% python3 -q
>>> import numpy as np
>>> np.set_printoptions(suppress=True, linewidth=120)
>>> data = np.load("arr.npy")
>>> data.round(3)
array([[-0.286,  0.13 ,  0.863,  0.397],
       [ 0.857, -0.39 ,  0.336,  0.015],
       [-0.429, -0.867,  0.096, -0.234],
       [ 0.   , -0.28 , -0.366,  0.888]])
>>> Y = np.linalg.inv(data)
>>> np.allclose(Y, data.T)
True
>>> rng = np.random.default_rng(26531)
>>> labels = rng.permutation(4)
>>> labels
array([1, 3, 2, 0])
>>> Y = data[labels][:, labels]
>>> np.round(np.linalg.det(Y), 3), round(float(np.linalg.det(data[labels])), 3)
(np.float64(-1.0), -1.0)
>>> Y = data / np.sqrt((data ** 2).mean(axis=1, keepdims=True))
>>> np.round(np.linalg.norm(Y, axis=1), 3)
array([2., 2., 2., 2.])
>>> x0 = np.array([2, 0, 1, 1])
>>> [p for p in range(1, 25) if np.allclose(np.linalg.matrix_power(data, p), np.eye(4))]
[]
>>> np.round(np.linalg.det(data), 3)
np.float64(-1.0)
>>> np.round(np.abs(np.linalg.eigvals(data)), 3)
array([1., 1., 1., 1.])
>>> np.round(np.sort(np.abs(np.degrees(np.angle(np.linalg.eigvals(data))))), 3)
array([  0.   ,  81.145,  81.145, 180.   ])
>>> mat = np.loadtxt("case0.csv", delimiter=",")
>>> mat
array([[ 1., -1.,  1., -1.],
       [ 1.,  0.,  0.,  0.],
       [ 1.,  1.,  1.,  1.],
       [ 1.,  2.,  4.,  8.],
       [ 1.,  3.,  9., 27.]])
>>> u, r1 = data[2], data[0]
>>> np.round(u @ r1, 3)
np.float64(0.0)
>>> round(u @ u, 3)
np.float64(1.0)
>>> pr = (u @ r1) / (u @ u) * u
>>> np.round(np.linalg.norm(u + r1) ** 2 + np.linalg.norm(u - r1) ** 2, 3)
np.float64(4.0)
>>> pr.round(3) + 0
array([0., 0., 0., 0.])
>>> np.round(r1 - pr, 3)
array([-0.286,  0.13 ,  0.863,  0.397])
>>> X = np.array([[-3, -5, -2, 2],
...     [2, -2, 2, 1],
...     [2, -2, 2, 1],
...     [0, -3, 5, -4],
...     [1, -1, -1, 2]])
>>> x0 = np.array([1, 0, 3, 0])
>>> (X * x0).sum(axis=1)
array([-9,  8,  8, 15, -2])
>>> np.linalg.norm(X @ x0) <= np.linalg.norm(X, 2) * np.linalg.norm(x0) + 1e-9
np.True_
>>> X @ (2 * x0)
array([-18,  16,  16,  30,  -4])
>>> J = np.load("block10.npy")
>>> J
array([[ 3,  2,  0,  0],
       [ 0, -2,  0,  0],
       [ 0,  0,  3,  2],
       [ 0,  0,  0, -2]])
>>> Y = J[0, 0] * J[1:] - np.outer(J[1:, 0], J[0])
>>> Y
array([[ 0, -6,  0,  0],
       [ 0,  0,  9,  6],
       [ 0,  0,  0, -6]])
>>> J[:, 0] / J[0, 0]
array([1., 0., 0., 0.])
>>> np.flatnonzero(~Y.round(6).any(axis=1))
array([], dtype=int64)
>>> Y = np.array([[1, 3], [0, 3], [3, 1], [0, 2]])
>>> np.vstack([J, Y.T]).shape
(6, 4)
>>> np.einsum("ik,kj->ij", J, Y)
array([[ 3, 15],
       [ 0, -6],
       [ 9,  7],
       [ 0, -4]])
>>> np.einsum("ij,ij->i", J, J)
array([13,  4, 13,  4])
>>> np.linalg.matrix_rank(J - J[0, 0] * np.eye(4))
np.int64(2)
>>> [int(np.linalg.matrix_rank(np.linalg.matrix_power(J, p))) for p in range(1, 5)]
[4, 4, 4, 4]
>>> np.round(np.sort(np.linalg.eigvals(J)), 3)
array([-2., -2.,  3.,  3.])
>>> u = np.array([2, 3])
>>> np.polyval(u, J[3])
array([ 3,  3,  3, -1])
>>> np.convolve(J[3], u)
array([ 0,  0,  0, -4, -6])
>>> np.correlate(J[3], J[0], "full")
array([ 0,  0,  0,  0,  0, -4, -6])
>>> round(np.linalg.det(J), 3)
np.float64(36.0)
>>> W0 = np.load("out0.npy")
>>> W0
array([[ 0.938,  0.874, -1.023],
       [ 0.874, -0.422,  0.275],
       [-1.023,  0.275,  2.484]])
>>> Y = W0 + rng.integers(-2, 3, (3, 1)) @ rng.integers(-2, 3, (1, 3))
>>> Y.round(3)
array([[-1.062, -1.126,  2.977],
       [ 1.874,  0.578, -1.725],
       [-1.023,  0.275,  2.484]])
>>> np.abs(Y - W0).sum(axis=1)
array([8., 4., 0.])
>>> np.linalg.matrix_rank(Y - W0, tol=1e-8)
np.int64(1)
>>> w, evecs = np.linalg.eigh(W0)
>>> np.unique(w.round(6) + 0, return_counts=True)[1]
array([1, 1, 1])
>>> np.round(np.abs(evecs[:, -1]), 3)
array([0.46 , 0.046, 0.887])
>>> np.abs(evecs[:, -1]).round(6).argmax()
np.int64(2)
>>> w.round(3)
array([-1.,  1.,  3.])
>>> np.round(np.linalg.eigvalsh(W0 + -1 * np.eye(3)), 3) + 0
array([-2.,  0.,  2.])
>>> np.round(evecs @ np.diag(w) @ evecs.T, 3)
array([[ 0.938,  0.874, -1.023],
       [ 0.874, -0.422,  0.275],
       [-1.023,  0.275,  2.484]])
>>> K = np.load("data.npy")
>>> K
array([[-1.619, -1.   ,  1.3  , -0.4  ],
       [ 7.193,  0.2  , -1.1  ,  1.8  ],
       [ 6.767, -0.1  ,  1.1  ,  1.7  ],
       [ 2.794,  0.9  ,  0.6  ,  0.7  ],
       [ 4.806, -1.1  ,  0.1  ,  1.2  ],
       [ 0.435, -0.5  ,  1.3  ,  0.1  ],
       [ 8.391,  0.4  ,  1.1  ,  2.1  ],
       [ 2.014, -1.3  , -1.2  ,  0.5  ],
       [-3.602,  0.5  ,  0.3  , -0.9  ],
       [ 0.824,  0.2  , -1.1  ,  0.2  ]])
>>> labels = K[:, 0] > np.median(K[:, 0])
>>> u = K[labels].mean(axis=0) - K[~labels].mean(axis=0)
>>> np.argsort(-np.abs(u).round(6), kind="stable")
array([0, 3, 1, 2])
>>> x0 = np.array([4, 7, 7, 3])
>>> a = np.maximum(K @ x0, 0)
>>> np.flatnonzero(a > 1e-9)
array([1, 2, 3, 4, 5, 6])
>>> K * (a > 1e-9)[:, None]
array([[-0.   , -0.   ,  0.   , -0.   ],
       [ 7.193,  0.2  , -1.1  ,  1.8  ],
       [ 6.767, -0.1  ,  1.1  ,  1.7  ],
       [ 2.794,  0.9  ,  0.6  ,  0.7  ],
       [ 4.806, -1.1  ,  0.1  ,  1.2  ],
       [ 0.435, -0.5  ,  1.3  ,  0.1  ],
       [ 8.391,  0.4  ,  1.1  ,  2.1  ],
       [ 0.   , -0.   , -0.   ,  0.   ],
       [-0.   ,  0.   ,  0.   , -0.   ],
       [ 0.   ,  0.   , -0.   ,  0.   ]])
>>> np.round(np.maximum(K @ (3 * x0), 0), 3)
array([  0.   ,  83.616, 117.504,  71.328,  47.472,  22.92 , 151.092,   0.   ,   0.   ,   0.   ])
>>> a.round(3)
array([ 0.   , 27.872, 39.168, 23.776, 15.824,  7.64 , 50.364,  0.   ,  0.   ,  0.   ])
